>>> import numpy as np
>>> np.set_printoptions(suppress=True, linewidth=120)
>>> data = np.array([[1.8, -0.1, 0.2, 0.5, -0.3, -1.7, 2.1, -16.0, 1.7],
...     [-1.0, -2.2, 0.5, 0.4, -1.5, -1.6, 0.4, -2.0, 1.6],
...     [0.7, 2.4, -0.6, 0.2, -0.1, -0.2, -0.3, -6.0, 0.4],
...     [-0.6, 0.4, -0.5, 1.4, 0.7, -0.3, -0.2, 28.0, 0.1],
...     [0.6, 0.1, 0.2, 0.7, 0.9, 1.4, 1.7, 3.0, 0.1],
...     [0.5, 0.3, -0.8, -1.2, -0.6, 1.1, -2.4, 11.0, -1.8]])
>>> cov = data.T @ data
>>> np.round(np.diag(cov), 2)
array([   5.7 ,   10.87,    1.58,    4.34,    4.01,    8.75,   13.35, 1210.  ,    8.87])
>>> round(float(np.trace(cov)), 2), (data ** 2).sum()
(1267.47, np.float64(1267.47))
>>> x0 = np.array([-2, -2, -2, 0, 5, -2, 2, 5, -2])
>>> h1 = np.maximum(data @ x0, 0)
>>> np.maximum(data @ (3 * x0), 0)
array([  0. ,   0. ,   0. , 434.7,  54.3, 145.8])
>>> np.round(np.tanh(data @ x0), 2)
array([-1., -1., -1.,  1.,  1.,  1.])
>>> np.flatnonzero(h1 > 1e-9)
array([3, 4, 5])
>>> np.round(np.maximum(data @ x0, 0) - np.maximum(-data @ x0, 0), 2)
array([-81.1, -11.3, -36.5, 144.9,  18.1,  48.6])
>>> A = np.loadtxt("sample11.csv", delimiter=",")
>>> A
array([[3., 0., 0., 0., 0., 0., 0., 0., 0.],
       [0., 1., 0., 0., 0., 0., 0., 0., 0.],
       [2., 2., 0., 0., 0., 0., 0., 0., 0.],
       [2., 2., 0., 2., 0., 0., 0., 0., 0.],
       [2., 2., 1., 1., 0., 0., 0., 0., 0.],
       [0., 1., 2., 2., 0., 0., 0., 0., 0.],
       [1., 2., 0., 1., 1., 2., 3., 0., 0.],
       [0., 0., 1., 0., 2., 0., 1., 0., 0.],
       [3., 0., 3., 1., 2., 2., 1., 0., 3.]])
>>> # rank 7
>>> U, sig, Vh = np.linalg.svd(A)
>>> np.argmax(sig[:-1] / (sig[1:] + 1e-6)) + 1
np.int64(7)
>>> B = U[:, :7] @ np.diag(sig[:7]) @ Vh[:7]
>>> np.round(np.abs(A - B).max(), 2)
np.float64(0.0)
>>> np.round(np.linalg.norm(A - B, 2), 2), np.round(sig[7], 2)
(np.float64(0.0), np.float64(0.0))
>>> B.round(2) + 0
array([[3., 0., 0., 0., 0., 0., 0., 0., 0.],
       [0., 1., 0., 0., 0., 0., 0., 0., 0.],
       [2., 2., 0., 0., 0., 0., 0., 0., 0.],
       [2., 2., 0., 2., 0., 0., 0., 0., 0.],
       [2., 2., 1., 1., 0., 0., 0., 0., 0.],
       [0., 1., 2., 2., 0., 0., 0., 0., 0.],
       [1., 2., 0., 1., 1., 2., 3., 0., 0.],
       [0., 0., 1., 0., 2., 0., 1., 0., 0.],
       [3., 0., 3., 1., 2., 2., 1., 0., 3.]])
>>> np.linalg.matrix_rank(B)
np.int64(7)
>>> rng = np.random.default_rng(6581)
>>> lab = rng.permutation(9)
>>> lab
array([4, 8, 1, 0, 7, 3, 6, 5, 2])
>>> B = A[lab][:, lab]
>>> np.round(np.sort(np.abs(np.linalg.eigvals(B))), 2)
array([0., 0., 0., 0., 1., 2., 3., 3., 3.])
>>> np.trace(B)
np.float64(12.0)
>>> B
array([[0., 0., 2., 2., 0., 1., 0., 0., 1.],
       [2., 3., 0., 3., 0., 1., 1., 2., 3.],
       [0., 0., 1., 0., 0., 0., 0., 0., 0.],
       [0., 0., 0., 3., 0., 0., 0., 0., 0.],
       [2., 0., 0., 0., 0., 0., 1., 0., 1.],
       [0., 0., 2., 2., 0., 2., 0., 0., 0.],
       [1., 0., 2., 1., 0., 1., 3., 2., 0.],
       [0., 0., 1., 0., 0., 2., 0., 0., 2.],
       [0., 0., 2., 2., 0., 0., 0., 0., 0.]])
>>> feats = np.loadtxt("a.csv", delimiter=",")
>>> feats
array([[ 0.1, -1.2, -0.3,  1.1,  0.3, -1. , -1.8,  1.6,  1.1],
       [ 0.4,  0.9, -0.4, -0.4, -0.7, -0.6,  0.4, -2. ,  2.5],
       [-1.1,  0.5,  1.3, -0.3, -0.6, -1.2, -1. , -0.4, -0.7],
       [ 0. , -0.5, -0.2,  1.2, -0.6, -1.9,  0.8, -0.7, -0.3],
       [-1.5,  0.9,  0.2,  1.4,  0. , -1. , -0.4, -0.1,  1. ],
       [-0.4,  0. ,  0.9,  1.5, -2.9, -1.7, -0.6,  0.2, -0.7],
       [-0.7, -0.6,  2. ,  1.1,  0.6,  0.4, -0.2, -2. ,  0.5],
       [-1.5, -0.1,  2.4,  1.8, -1.2, -0.1,  0.1, -0.3, -0.3],
       [ 0.3,  1.2, -0.9,  0.4, -0.9, -0.9, -1.8,  1.6, -2.6],
       [ 0. ,  0.9, -0.4,  0.2,  0.3,  1. , -0.7,  0. ,  0.6],
       [ 0.6, -1.4,  1.2,  0.1,  0.4,  0.6, -0.6,  2.2,  1.7],
       [-0.9,  0.8,  1.6, -1. , -0.2,  0.3, -0.3, -0.7,  0.6],
       [ 0.9, -0.7,  0.8,  2.1,  1.6,  0.9, -0.2, -1.7, -0.2],
       [ 0.3,  0.2,  0.5,  0.2,  0.9,  0.8,  0.7, -0.4,  0.5],
       [ 1.4,  0.5, -1.5,  0.2,  0.4, -1. , -0.9, -1.7, -0.2],
       [ 0.4, -1.2, -1.1, -0.8,  0. ,  0.4, -0.3, -0.6, -0.3],
       [-0.6,  0.3,  0. ,  1.2,  0.6, -0.2, -0.6, -0.2, -0.3],
       [-1.1,  0.1, -0.9,  0.3,  0.1,  0.3,  0. , -0.6,  0. ],
       [-0.4,  0.1, -1.3,  0.1,  0.6,  1.1, -0.2,  0.1, -0.2],
       [ 0.4,  0. , -0.1,  0. , -0.1,  0.8, -0.3,  1.7,  0.1],
       [-1.3, -2.2,  2.7, -0.1,  0. ,  0.2,  1.1,  0. ,  0. ],
       [ 0.3,  0.8, -0.3, -0.3,  1. ,  0.2,  0.5,  1.1,  0.8],
       [ 0.1, -1.4, -0.3, -2.8, -1. , -0.7,  0.6,  0. ,  0. ],
       [ 1.9,  0.3,  1.5,  1.2, -0.7, -1.3, -1.6,  2.2, -1.8],
       [-0.2,  2. ,  2.4, -0.7,  2.5,  1.5,  0. , -1.8,  0.7],
       [-0.5, -1.1, -0.2, -0.7,  0.7,  1.2,  0.2,  0.2, -0.3],
       [ 1.6, -1.2,  0.7, -1.5,  0.2, -1.3, -1.1,  1.3, -0.8],
       [-0.3,  0. ,  0.1, -0.3,  0.8,  0. ,  0.9,  0.1, -0.1],
       [ 4.2,  3.6,  1.5,  1.5, -4.2, -0.3,  2.7,  2.7, -3.3],
       [ 0.8,  0.1, -0.6,  1.4, -0.3, -1.7,  1.1,  2.2,  0. ]])
>>> D = np.linalg.norm(feats[:, None] - feats[None], axis=-1)
>>> D[19].round(6).argsort(kind="stable")[:4]
array([19, 21,  9, 18])
>>> np.flatnonzero(D[19] < D.mean() / 2)
array([ 9, 19, 21])
>>> np.linalg.matrix_rank(D ** 2)
np.int64(11)
